>>> import numpy as np
>>> np.set_printoptions(precision=2, suppress=True, linewidth=200)
>>> feats = np.load("out19.npy")
>>> feats
array([[ 1.  ,  1.9 , -0.7 , -4.02,  1.5 , -1.  ],
       [-0.2 , -1.3 ,  1.5 ,  9.57,  0.1 ,  2.4 ],
       [ 0.1 , -0.7 , -0.1 , -4.01, -2.  , -1.  ],
       [-1.1 , -0.7 ,  1.  , -0.79,  0.9 , -0.2 ],
       [ 0.5 ,  0.3 ,  1.1 ,  6.01,  0.  ,  1.5 ],
       [ 0.4 ,  0.8 , -0.7 , -3.61,  0.4 , -0.9 ],
       [ 0.8 ,  0.1 , -0.2 ,  6.37,  2.4 ,  1.6 ],
       [ 0.1 , -1.8 , -1.4 ,  1.59,  0.1 ,  0.4 ],
       [-1.7 , -0.7 ,  0.1 ,  2.03, -0.4 ,  0.5 ],
       [-1.  ,  0.4 ,  1.  , -2.42, -0.3 , -0.6 ],
       [-0.5 , -0.8 , -0.6 , -2.37,  0.2 , -0.6 ],
       [ 0.4 ,  1.3 ,  0.4 , -3.16,  0.1 , -0.8 ],
       [ 1.3 ,  0.  ,  0.1 ,  5.21, -1.  ,  1.3 ],
       [ 1.1 , -0.6 ,  0.2 ,  4.42,  0.3 ,  1.1 ],
       [ 0.4 ,  0.7 , -0.8 ,  1.21, -1.  ,  0.3 ],
       [-0.6 , -0.2 ,  1.5 ,  1.99,  1.1 ,  0.5 ],
       [ 0.7 , -1.3 ,  0.1 ,  5.2 ,  1.1 ,  1.3 ],
       [ 1.1 , -0.4 , -0.4 ,  1.2 , -0.8 ,  0.3 ],
       [-0.5 ,  0.4 , -0.7 , -3.63,  0.6 , -0.9 ],
       [ 1.1 , -0.9 , -0.8 ,  5.6 ,  1.4 ,  1.4 ]])
>>> cen = (feats - feats.mean(axis=0)) / feats.std(axis=0)
>>> np.argwhere(np.abs(cen) > 2)
array([[0, 1],
       [1, 3],
       [1, 5],
       [2, 4],
       [6, 4],
       [8, 0]])
>>> cen.std(axis=0)
array([1., 1., 1., 1., 1., 1.])
>>> c = np.linalg.lstsq(np.delete(cen, 3, axis=1), cen[:, 3])[0]
>>> print(np.abs(c).argmax())
4
>>> cen = feats - feats.mean(axis=0)
>>> evecs = np.linalg.svd(cen)[2][:5]
>>> out = cen - cen @ evecs.T @ evecs
>>> print(np.round(np.cov(cen @ evecs.T, rowvar=False), 2) + 0)
[[18.98  0.    0.    0.    0.  ]
 [ 0.    1.15  0.    0.    0.  ]
 [ 0.    0.    0.91  0.    0.  ]
 [ 0.    0.    0.    0.68  0.  ]
 [ 0.    0.    0.    0.    0.18]]
>>> np.linalg.norm(out, axis=1).round(6).argmax()
np.int64(11)
>>> np.round(out.std(axis=0), 2) + 0
array([0., 0., 0., 0., 0., 0.])
>>> (cen @ evecs.T).std(axis=0)
array([4.25, 1.04, 0.93, 0.8 , 0.42])
>>> W0 = np.load("case8.npy")
>>> W0
array([[5., 1., 1., 1., 1., 1., 1.],
       [1., 5., 1., 1., 1., 1., 1.],
       [1., 1., 5., 1., 1., 1., 1.],
       [1., 1., 1., 5., 1., 1., 1.],
       [1., 1., 1., 1., 5., 1., 1.],
       [1., 1., 1., 1., 1., 5., 1.],
       [1., 1., 1., 1., 1., 1., 5.]])
>>> np.fft.fft(W0[0])
array([11.+0.j,  4.+0.j,  4.+0.j,  4.+0.j,  4.+0.j,  4.+0.j,  4.+0.j])
>>> np.allclose(W0 @ W0.T, W0.T @ W0)
True
>>> np.sort(np.abs(np.fft.fft(W0[0]))), np.sort(np.linalg.svd(W0, compute_uv=False))
(array([ 4.,  4.,  4.,  4.,  4.,  4., 11.]), array([ 4.,  4.,  4.,  4.,  4.,  4., 11.]))
>>> W0 @ (-1.0) ** np.arange(7)
array([ 5., -3.,  5., -3.,  5., -3.,  5.])
>>> (W0 @ W0)[0]
array([31., 15., 15., 15., 15., 15., 15.])
>>> f = np.array([2, 2, 1, 0, 0, 0, 2])
>>> out = W0 + np.outer(f, np.eye(7)[0])
>>> np.linalg.matrix_rank(np.linalg.inv(out) - np.linalg.inv(W0), tol=1e-8)
np.int64(1)
>>> out
array([[7., 1., 1., 1., 1., 1., 1.],
       [3., 5., 1., 1., 1., 1., 1.],
       [2., 1., 5., 1., 1., 1., 1.],
       [1., 1., 1., 5., 1., 1., 1.],
       [1., 1., 1., 1., 5., 1., 1.],
       [1., 1., 1., 1., 1., 5., 1.],
       [3., 1., 1., 1., 1., 1., 5.]])
>>> np.sort(np.abs(np.linalg.eigvals(W0)))
array([ 4.,  4.,  4.,  4.,  4.,  4., 11.])
>>> (W0 + W0.T) / 2
array([[5., 1., 1., 1., 1., 1., 1.],
       [1., 5., 1., 1., 1., 1., 1.],
       [1., 1., 5., 1., 1., 1., 1.],
       [1., 1., 1., 5., 1., 1., 1.],
       [1., 1., 1., 1., 5., 1., 1.],
       [1., 1., 1., 1., 1., 5., 1.],
       [1., 1., 1., 1., 1., 1., 5.]])
>>> np.trace(W0)
np.float64(35.0)
>>> W0.inv()
Traceback (most recent call last):
  File "<python-input-30>", line 1, in <module>
    W0.inv()
    ^^^^^^
AttributeError: 'numpy.ndarray' object has no attribute 'inv'
>>> np.round(np.abs(np.linalg.eigvals(W0)).max(), 2)
np.float64(11.0)
>>> print(np.allclose(W0, W0.T))
True
>>> np.allclose(W0 @ W0.T, W0.T @ W0)
True
>>> vec = np.array([2, 1, -2, 2, 1, -1, -2])
>>> h1 = np.maximum(W0 @ vec, 0)
>>> np.maximum(W0 @ vec, 0) - np.maximum(-W0 @ vec, 0)
array([ 9.,  5., -7.,  9.,  5., -3., -7.])
>>> h1
array([9., 5., 0., 9., 5., 0., 0.])
>>> print(np.tanh(W0 @ vec))
[ 1.  1. -1.  1.  1. -1. -1.]
>>> np.flatnonzero(h1 > 1e-9)
array([0, 1, 3, 4])
>>> W0.T @ h1
array([64., 48., 28., 64., 48., 28., 28.])
>>> print(W0 * (h1 > 1e-9)[:, None])
[[5. 1. 1. 1. 1. 1. 1.]
 [1. 5. 1. 1. 1. 1. 1.]
 [0. 0. 0. 0. 0. 0. 0.]
 [1. 1. 1. 5. 1. 1. 1.]
 [1. 1. 1. 1. 5. 1. 1.]
 [0. 0. 0. 0. 0. 0. 0.]
 [0. 0. 0. 0. 0. 0. 0.]]
>>> E = np.vander(np.arange(6) - 2, 4, increasing=True)
>>> print(E)
[[ 1 -2  4 -8]
 [ 1 -1  1 -1]
 [ 1  0  0  0]
 [ 1  1  1  1]
 [ 1  2  4  8]
 [ 1  3  9 27]]
>>> vec = np.array([2, 3, 0, -1])
>>> target = E @ vec
>>> np.round(np.linalg.lstsq(E, target)[0], 2) + 0
array([ 2.,  3.,  0., -1.])
>>> try:
...     np.linalg.solve(E, target)
... except np.linalg.LinAlgError as e:
...     print(repr(e))
... 
LinAlgError('Last 2 dimensions of the array must be square')
>>> np.round(np.linalg.solve(E.T @ E, E.T @ target), 2) + 0
array([ 2.,  3.,  0., -1.])
>>> target
array([  4,   0,   2,   4,   0, -16])
>>> rng = np.random.default_rng(783102)
>>> target = target + 0.3 * rng.normal(size=6)
>>> target
array([  3.76,   0.07,   1.84,   4.04,   0.27, -16.12])
>>> c, *_ = np.linalg.lstsq(E, target)
>>> np.round(E.T @ (target - E @ c), 2) + 0
array([0., 0., 0., 0.])
>>> c
array([ 2.  ,  3.14, -0.01, -1.02])
>>> c.round()
array([ 2.,  3., -0., -1.])
>>> out = np.c_[E[:, :1] @ np.array([[1]]), np.array([-1, -1, 2, 1, 2, -2])]
>>> print(out)
[[ 1 -1]
 [ 1 -1]
 [ 1  2]
 [ 1  1]
 [ 1  2]
 [ 1 -2]]
>>> np.round(np.linalg.norm(out - E @ np.linalg.lstsq(E, out)[0], axis=0), 2) + 0
array([0.  , 1.64])
>>> np.round(np.linalg.lstsq(E, out[:, 0])[0], 2) + 0
array([1., 0., 0., 0.])
>>> m1 = np.load("block6.npy")
>>> m1
array([[6., 1., 1., 1., 1.],
       [1., 6., 1., 1., 1.],
       [1., 1., 6., 1., 1.],
       [1., 1., 1., 6., 1.],
       [1., 1., 1., 1., 6.]])
>>> vec = np.ones(5)
>>> for _ in range(6):
...     vec = m1 @ vec
...     vec /= np.linalg.norm(vec)
...     print(round(vec @ m1 @ vec, 2))
... 
10.0
10.0
10.0
10.0
10.0
10.0
>>> print(round(np.linalg.eigvalsh(m1)[-1], 2))
10.0
>>> vec
array([0.45, 0.45, 0.45, 0.45, 0.45])
>>> np.sort(np.abs(np.linalg.eigvals(m1)))
array([ 5.,  5.,  5.,  5., 10.])
>>> np.allclose(m1, m1.T)
True
>>> np.trace(m1)
np.float64(30.0)
>>> m1.inv()
Traceback (most recent call last):
  File "<python-input-70>", line 1, in <module>
    m1.inv()
    ^^^^^^
AttributeError: 'numpy.ndarray' object has no attribute 'inv'
>>> m1 @ m1
array([[40., 15., 15., 15., 15.],
       [15., 40., 15., 15., 15.],
       [15., 15., 40., 15., 15.],
       [15., 15., 15., 40., 15.],
       [15., 15., 15., 15., 40.]])
>>> print(round(float(np.abs(np.linalg.eigvals(m1)).max()), 2))
10.0
>>> np.allclose(m1 @ m1.T, m1.T @ m1)
True
>>> out = np.linalg.inv(m1)
>>> print(round(np.linalg.cond(m1), 2))
2.0
>>> np.round(np.linalg.det(m1) * np.linalg.det(out), 2)
np.float64(1.0)
>>> np.linalg.inv(out)
array([[6., 1., 1., 1., 1.],
       [1., 6., 1., 1., 1.],
       [1., 1., 6., 1., 1.],
       [1., 1., 1., 6., 1.],
       [1., 1., 1., 1., 6.]])
>>> vec = np.array([5, 7, 5, 5, 9])
>>> h1 = np.maximum(m1 @ vec, 0)
>>> h1
array([56., 66., 56., 56., 76.])
>>> print(np.tanh(m1 @ vec))
[1. 1. 1. 1. 1.]
>>> m1.T @ h1
array([590., 640., 590., 590., 690.])
>>> vec = np.array([0, 7, 5, -5, 0])
>>> target = m1 @ vec
>>> target
array([  7.,  42.,  32., -18.,   7.])
>>> np.round(np.linalg.solve(m1, -2 * target), 2) + 0
array([  0., -14., -10.,  10.,   0.])
>>> np.round(np.linalg.solve(m1, m1[:, 0]), 2) + 0
array([1., 0., 0., 0., 0.])
>>> np.round(np.linalg.solve(m1.T, m1[2]), 2) + 0
array([0., 0., 1., 0., 0.])
>>> A = np.loadtxt("a.csv", delimiter=",")
>>> print(A)
[[ 1.  1.  1.  1. -1. -1. -1. -1.]
 [ 1.  1. -1. -1.  1.  1. -1. -1.]
 [ 1. -1.  1. -1.  1. -1.  1. -1.]]
>>> Uu, s = np.linalg.svd(A)
Traceback (most recent call last):
  File "<python-input-91>", line 1, in <module>
    Uu, s = np.linalg.svd(A)
    ^^^^^
ValueError: too many values to unpack (expected 2)
>>> Uu, s, vt = np.linalg.svd(A, full_matrices=False)
>>> np.round(vt @ vt.T, 2) + 0
array([[1., 0., 0.],
       [0., 1., 0.],
       [0., 0., 1.]])
>>> np.round(Uu.T @ Uu, 2) + 0
array([[1., 0., 0.],
       [0., 1., 0.],
       [0., 0., 1.]])
>>> s / s[0]
array([1., 1., 1.])
>>> np.round(Uu.T @ A @ vt.T, 2) + 0
array([[2.83, 0.  , 0.  ],
       [0.  , 2.83, 0.  ],
       [0.  , 0.  , 2.83]])
>>> np.zeros(3, 8)
Traceback (most recent call last):
  File "<python-input-97>", line 1, in <module>
    np.zeros(3, 8)
    ~~~~~~~~^^^^^^
TypeError: Cannot interpret '8' as a data type
>>> A.sum(axis=1)
array([0., 0., 0.])
>>> np.linalg.rank(A)
Traceback (most recent call last):
  File "<python-input-99>", line 1, in <module>
    np.linalg.rank(A)
    ^^^^^^^^^^^^^^
AttributeError: module 'numpy.linalg' has no attribute 'rank'
>>> print(np.abs(A).max())
1.0
>>> A.sum(axis=0)
array([ 3.,  1.,  1., -1.,  1., -1., -1., -3.])
>>> print(A - A[0])
[[ 0.  0.  0.  0.  0.  0.  0.  0.]
 [ 0.  0. -2. -2.  2.  2.  0.  0.]
 [ 0. -2.  0. -2.  2.  0.  2.  0.]]
>>> print(np.linalg.svd(A, compute_uv=False))
[2.83 2.83 2.83]
